% python3 -q
>>> import numpy as np
>>> np.set_printoptions(precision=2, suppress=True, linewidth=160)
>>> rd = lambda a: np.round(a, 2) + 0
>>> u = np.array([2, 0, 4])
>>> v = np.array([-4, 3, 4])
>>> M = np.outer(u, v)
>>> M
array([[ -8,   6,   8],
       [  0,   0,   0],
       [-16,  12,  16]])
>>> u = np.array([2, -1])
>>> np.correlate(M[1], M[0], "full")
array([0, 0, 0, 0, 0])
>>> np.cross(M[1, :3], M[0, :3])
array([0, 0, 0])
>>> left, sigma, VT = np.linalg.svd(M)
>>> evecs = VT[:(sigma > 1e-8).sum()]
>>> rng = np.random.default_rng(23)
>>> x0 = M[1] + 2 * M[2] + rng.integers(2) * np.eye(3)[2]
>>> x0
array([-32.,  24.,  32.])
>>> rd(np.linalg.norm(x0 - evecs.T @ evecs @ x0))
np.float64(0.0)
>>> np.linalg.matrix_rank(np.vstack([M, x0]))
np.int64(1)
>>> rd(evecs.T @ evecs)
array([[ 0.39, -0.29, -0.39],
       [-0.29,  0.22,  0.29],
       [-0.39,  0.29,  0.39]])
>>> rk = np.linalg.matrix_rank(M)
>>> rk
np.int64(1)
>>> null = np.linalg.svd(M)[2][rk:].T
>>> null.shape
(3, 2)
>>> np.allclose(M @ null, 0)
True
>>> np.linalg.matrix_rank(M.T @ M), np.linalg.matrix_rank(M @ M.T)
(np.int64(1), np.int64(1))
>>> [int(np.linalg.matrix_rank(M[:, :j + 1])) for j in range(3)]
[1, 1, 1]
>>> rd(null @ null.T)
array([[ 0.61,  0.29,  0.39],
       [ 0.29,  0.78, -0.29],
       [ 0.39, -0.29,  0.61]])
>>> rd(np.trace(np.linalg.pinv(M) @ M))
np.float64(1.0)
>>> try:
...     np.linalg.inv(M)
... except np.linalg.LinAlgError as e:
...     print(repr(e))
... 
LinAlgError('Singular matrix')
>>> np.allclose(M[:-1].T @ np.linalg.lstsq(M[:-1].T, M[-1])[0], M[-1])
True
>>> np.abs(np.diag(np.linalg.qr(M)[1])) > 1e-9
array([ True, False, False])
>>> labels = rng.integers(0, 3, 2)
>>> A = np.array([[0, 0], [-1, 2]]) * (labels[:, None] == labels)
>>> A
array([[0, 0],
       [0, 2]])
>>> np.prod(np.diag(A)), rd(np.linalg.det(A))
(np.int64(0), np.float64(0.0))
>>> np.linalg.matrix_power(A - np.diag(np.diag(A)), 2)
array([[0, 0],
       [0, 0]])
>>> np.linalg.matrix_rank(A - A[0, 0] * np.eye(2))
np.int64(1)
>>> [int(np.linalg.matrix_rank(np.linalg.matrix_power(A, p))) for p in range(1, 3)]
[1, 1]
>>> rd(np.sort(np.linalg.eigvals(A)))
array([0., 2.])
>>> A @ A
array([[0, 0],
       [0, 4]])
